$ ipython --no-banner

In [1]: import numpy as np

In [2]: np.set_printoptions(suppress=True, linewidth=140)

In [3]: tidy = lambda a: np.round(a, 2) + 0

In [4]: m1 = np.loadtxt("out17.csv", delimiter=",")

In [5]: m1
Out[5]: 
array([[ -6.82, -20.67, -17.24,  -6.84],
       [ -9.78, -17.54, -16.62,  -8.28],
       [ -9.8 , -16.23, -18.21,  -8.7 ],
       [  0.6 ,   1.21,   5.85,   3.8 ],
       [  0.76,   0.64,   8.25,   4.39],
       [ -0.52,  -0.61,   5.67,   4.45],
       [ -9.02, -16.75, -16.26,  -8.22],
       [  0.55,  -2.42,   7.37,   1.36],
       [ -0.02,  -0.43,   5.63,   2.68],
       [ -9.96, -16.63, -17.68,  -7.8 ],
       [ -0.58,   1.39,   4.67,   3.56],
       [ -0.42,   0.48,   5.75,   4.13],
       [ -0.06,   0.37,   3.27,   3.85],
       [ -0.29,   0.1 ,   5.95,   2.93],
       [  1.64,  -0.22,   7.57,   3.4 ],
       [  0.79,   0.29,   6.13,   2.88],
       [  0.48,  -1.04,   6.71,   4.91],
       [ -9.66, -17.97, -17.41,  -8.3 ],
       [  2.16,  -0.03,   5.09,   1.33],
       [ -1.33,  -0.62,   6.13,   2.46],
       [  0.9 ,  -0.33,   5.05,   1.77],
       [ -8.11, -18.44, -16.13,  -8.21],
       [  0.37,  -0.03,   5.6 ,   2.51],
       [  0.59,   0.37,   5.67,   3.75]])

In [6]: Xc = m1 - m1.mean(axis=0)

In [7]: U, sig, Vh = np.linalg.svd(Xc, full_matrices=False)

In [8]: np.abs(U[:, 0]).argmax()
Out[8]: np.int64(0)

In [9]: (np.sign(U[:, 0]) == np.sign(U[0, 0])).astype(int)
Out[9]: array([1, 1, 1, 0, 0, 0, 1, 0, 0, 1, 0, 0, 0, 0, 0, 0, 0, 1, 0, 0, 0, 1, 0, 0])

In [10]: tidy(Xc.mean(axis=0))
Out[10]: array([0., 0., 0., 0.])

In [11]: np.searchsorted(np.cumsum(sig ** 2) / (sig ** 2).sum(), 0.9) + 1
Out[11]: np.int64(1)

In [12]: Q, r_ = np.linalg.qr(m1)

In [13]: tidy(np.abs(np.diag(r_)))
Out[13]: array([24.32, 12.02, 23.38,  4.96])

In [14]: tidy(Q.T @ Q)
Out[14]: 
array([[1., 0., 0., 0.],
       [0., 1., 0., 0.],
       [0., 0., 1., 0.],
       [0., 0., 0., 1.]])

In [15]: np.allclose(r_.T @ r_, m1.T @ m1)
Out[15]: True

In [16]: tidy(r_)
Out[16]: 
array([[ 24.32,  45.68,  45.95,  21.6 ],
       [  0.  , -12.02,  -0.86,  -1.03],
       [  0.  ,   0.  , -23.38, -12.43],
       [  0.  ,   0.  ,   0.  ,  -4.96]])

In [17]: vec = np.array([1, -2, -3, -3])

In [18]: h1 = np.maximum(r_ @ vec, 0)

In [19]: tidy(np.tanh(r_ @ vec))
Out[19]: array([-1.,  1.,  1.,  1.])

In [20]: M2 = m1 / np.linalg.norm(m1, axis=1, keepdims=True)

In [21]: G = M2 @ M2.T

In [22]: tidy(np.degrees(np.arccos(np.clip(G[9, 10], -1, 1))))
Out[22]: np.float64(140.3)

In [23]: F = np.load("sample19.npy")

In [24]: F
Out[24]: 
array([[-2.,  0.,  0.],
       [ 0., -1., -3.],
       [ 0.,  1., -3.]])

In [25]: W1 = np.array([[3, -4, -1, 1, 2], [-2, 1, 0, 4, 2], [5, 3, 0, 1, -2]])

In [26]: c = np.array([1, 5, 5, 0, 2])

In [27]: act = np.maximum(F @ W1 + c, 0)

In [28]: np.linalg.matrix_rank(act)
Out[28]: np.int64(3)

In [29]: act
Out[29]: 
array([[ 0., 13.,  7.,  0.,  0.],
       [ 0.,  0.,  5.,  0.,  6.],
       [ 0.,  0.,  5.,  1., 10.]])

In [30]: tidy((act > 0).mean(axis=0))
Out[30]: array([0.  , 0.33, 1.  , 0.33, 0.67])

In [31]: (act > 0).astype(int)
Out[31]: 
array([[0, 1, 1, 0, 0],
       [0, 0, 1, 0, 1],
       [0, 0, 1, 1, 1]])

In [32]: Z = np.array([[4, -1, 4], [-2, -1, -1], [-3, 0, -1], [-2, 0, 3], [1, 4, -4]])

In [33]: (act @ Z).round(6).argmax(axis=1)
Out[33]: array([1, 1, 1])

In [34]: hat = np.triu(np.array([[-5, -7, 8], [-7, -5, 7], [1, -4, 6]]), 1) + np.eye(3)

In [35]: M2 = hat @ F @ np.linalg.inv(hat)

In [36]: np.trace(M2), np.trace(F)
Out[36]: (np.float64(-6.0), np.float64(-6.0))

In [37]: tidy(np.poly(M2))
Out[37]: array([ 1.,  6., 14., 12.])

In [38]: Q = F.astype(float).copy()

In [39]: for j in range(3):
    ...:     Q[:, j] -= Q[:, :j] @ (Q[:, :j].T @ Q[:, j])
    ...:     Q[:, j] /= np.linalg.norm(Q[:, j])
    ...: 

In [40]: tidy(Q.T @ Q)
Out[40]: 
array([[1., 0., 0.],
       [0., 1., 0.],
       [0., 0., 1.]])

In [41]: tidy(Q)
Out[41]: 
array([[-1.  ,  0.  ,  0.  ],
       [ 0.  , -0.71, -0.71],
       [ 0.  ,  0.71, -0.71]])

In [42]: W0 = np.array([[-1, 2, -2], [1, 0, 1], [1, 3, 3]])

In [43]: W0
Out[43]: 
array([[-1,  2, -2],
       [ 1,  0,  1],
       [ 1,  3,  3]])

In [44]: W1 = np.array([[-1, 2], [-2, -1], [2, -2]])

In [45]: c = np.array([2, 3])

In [46]: act = np.maximum(W0 @ W1 + c, 0)

In [47]: act
Out[47]: 
array([[0, 3],
       [3, 3],
       [1, 0]])

In [48]: tidy((act > 0).mean(axis=0))
Out[48]: array([0.67, 0.67])

In [49]: Z = np.array([[5, 9, 4], [2, 6, 6]])

In [50]: W1 @ Z
Out[50]: 
array([[ -1,   3,   8],
       [-12, -24, -14],
       [  6,   6,  -4]])

In [51]: act @ Z
Out[51]: 
array([[ 6, 18, 18],
       [21, 45, 30],
       [ 5,  9,  4]])

In [52]: rng = np.random.default_rng(69)

In [53]: z = rng.permutation(3)

In [54]: M2 = W0[:, z] * rng.choice([-1, 1], 3)

In [55]: M2
Out[55]: 
array([[-1,  2, -2],
       [ 1,  0,  1],
       [ 1,  3,  3]])

In [56]: U, _, Vh = np.linalg.svd(W0.T @ M2)

In [57]: tidy(U @ Vh)
Out[57]: 
array([[1., 0., 0.],
       [0., 1., 0.],
       [0., 0., 1.]])

In [58]: mat = np.tanh(np.array([[0.1],
    ...:     [-0.6],
    ...:     [1.8],
    ...:     [-1.1],
    ...:     [0.6],
    ...:     [-1.2],
    ...:     [1.2],
    ...:     [2.2],
    ...:     [-1.0],
    ...:     [1.5],
    ...:     [1.0],
    ...:     [0.3],
    ...:     [0.2],
    ...:     [0.6],
    ...:     [-0.4],
    ...:     [0.3],
    ...:     [0.9]]) @ np.array([[-0.8, 0.8, -1.1, -0.3]]))

In [59]: tidy(mat)
Out[59]: 
array([[-0.08,  0.08, -0.11, -0.03],
       [ 0.45, -0.45,  0.58,  0.18],
       [-0.89,  0.89, -0.96, -0.49],
       [ 0.71, -0.71,  0.84,  0.32],
       [-0.45,  0.45, -0.58, -0.18],
       [ 0.74, -0.74,  0.87,  0.35],
       [-0.74,  0.74, -0.87, -0.35],
       [-0.94,  0.94, -0.98, -0.58],
       [ 0.66, -0.66,  0.8 ,  0.29],
       [-0.83,  0.83, -0.93, -0.42],
       [-0.66,  0.66, -0.8 , -0.29],
       [-0.24,  0.24, -0.32, -0.09],
       [-0.16,  0.16, -0.22, -0.06],
       [-0.45,  0.45, -0.58, -0.18],
       [ 0.31, -0.31,  0.41,  0.12],
       [-0.24,  0.24, -0.32, -0.09],
       [-0.62,  0.62, -0.76, -0.26]])

In [60]: r0, v = mat[7], mat[3]

In [61]: tidy(r0 @ v)
Out[61]: np.float64(-2.34)

In [62]: pr = (r0 @ v) / (r0 @ r0) * r0

In [63]: np.linalg.matrix_rank(np.outer(r0, v))
Out[63]: np.int64(1)

In [64]: tidy(pr)
Out[64]: array([ 0.72, -0.72,  0.75,  0.44])

In [65]: np.argsort(-np.linalg.norm(mat, axis=0).round(6), kind="stable")[:3]
Out[65]: array([2, 0, 1])

In [66]: np.linalg.cond(mat) > 100
Out[66]: np.True_

In [67]: [round(float(x), 2) for x in np.linalg.svd(mat, compute_uv=False)[:3]]
Out[67]: [4.67, 0.25, 0.03]

In [68]: np.unique(mat.round(6), axis=0).shape
Out[68]: (15, 4)

In [69]: tidy(np.trace(np.linalg.pinv(mat) @ mat))
Out[69]: np.float64(3.0)

In [70]: vec = np.array([-2, -1, -3, -3])

In [71]: h1 = np.maximum(mat @ vec, 0)

In [72]: tidy(mat.T @ h1)
Out[72]: array([-25.54,  25.54, -29.22, -12.84])

In [73]: tidy(mat * (h1 > 1e-9)[:, None])
Out[73]: 
array([[-0.08,  0.08, -0.11, -0.03],
       [ 0.  ,  0.  ,  0.  ,  0.  ],
       [-0.89,  0.89, -0.96, -0.49],
       [ 0.  ,  0.  ,  0.  ,  0.  ],
       [-0.45,  0.45, -0.58, -0.18],
       [ 0.  ,  0.  ,  0.  ,  0.  ],
       [-0.74,  0.74, -0.87, -0.35],
       [-0.94,  0.94, -0.98, -0.58],
       [ 0.  ,  0.  ,  0.  ,  0.  ],
       [-0.83,  0.83, -0.93, -0.42],
       [-0.66,  0.66, -0.8 , -0.29],
       [-0.24,  0.24, -0.32, -0.09],
       [-0.16,  0.16, -0.22, -0.06],
       [-0.45,  0.45, -0.58, -0.18],
       [ 0.  ,  0.  ,  0.  ,  0.  ],
       [-0.24,  0.24, -0.32, -0.09],
       [-0.62,  0.62, -0.76, -0.26]])

In [74]: arr = np.load("block12.npy")

In [75]: arr
Out[75]: 
array([[ 4,  5,  6],
       [ 7,  8,  9],
       [10, 11, 12],
       [13, 14, 15],
       [16, 17, 18]])

In [76]: M2 = np.array([[3, 1, 2], [1, 1, 1], [1, 2, 1]])

In [77]: np.linalg.matrix_rank(np.vstack([arr, M2.T]))
Out[77]: np.int64(3)

In [78]: M2 @ arr
Traceback (most recent call last):
  Cell In[78], line 1
    M2 @ arr
ValueError: matmul: Input operand 1 has a mismatch in its core dimension 0, with gufunc signature (n?,k),(k,m?)->(n?,m?) (size 5 is different from 3)


In [79]: np.einsum("ij,ij->i", arr, arr)
Out[79]: array([ 77, 194, 365, 590, 869])

In [80]: np.einsum("ik,kj->ji", arr, M2)
Out[80]: 
array([[23, 38, 53, 68, 83],
       [21, 33, 45, 57, 69],
       [19, 31, 43, 55, 67]])

In [81]: np.einsum("ik,kj->ij", arr, M2)
Out[81]: 
array([[23, 21, 19],
       [38, 33, 31],
       [53, 45, 43],
       [68, 57, 55],
       [83, 69, 67]])

In [82]: tidy(arr @ np.linalg.pinv(arr) @ arr)
Out[82]: 
array([[ 4.,  5.,  6.],
       [ 7.,  8.,  9.],
       [10., 11., 12.],
       [13., 14., 15.],
       [16., 17., 18.]])

In [83]: np.abs(np.diag(np.linalg.qr(arr)[1])) > 1e-9
Out[83]: array([ True,  True, False])

In [84]: tidy(np.trace(np.linalg.pinv(arr) @ arr))
Out[84]: np.float64(2.0)

In [85]: U, sig, Vh = np.linalg.svd(mat)

In [86]: tidy(sig)
Out[86]: array([4.67, 0.25, 0.03, 0.  ])

In [87]: M2 = U[:, :3] @ np.diag(sig[:3]) @ Vh[:3]

In [88]: np.linalg.matrix_rank(M2)
Out[88]: np.int64(3)

In [89]: tidy(M2)
Out[89]: 
array([[-0.08,  0.08, -0.11, -0.03],
       [ 0.45, -0.45,  0.58,  0.18],
       [-0.89,  0.89, -0.96, -0.49],
       [ 0.71, -0.71,  0.84,  0.32],
       [-0.45,  0.45, -0.58, -0.18],
       [ 0.74, -0.74,  0.87,  0.35],
       [-0.74,  0.74, -0.87, -0.35],
       [-0.94,  0.94, -0.98, -0.58],
       [ 0.66, -0.66,  0.8 ,  0.29],
       [-0.83,  0.83, -0.93, -0.42],
       [-0.66,  0.66, -0.8 , -0.29],
       [-0.24,  0.24, -0.32, -0.09],
       [-0.16,  0.16, -0.22, -0.06],
       [-0.45,  0.45, -0.58, -0.18],
       [ 0.31, -0.31,  0.41,  0.12],
       [-0.24,  0.24, -0.32, -0.09],
       [-0.62,  0.62, -0.76, -0.26]])

In [90]: tidy(np.abs(mat - M2).max())
Out[90]: np.float64(0.0)
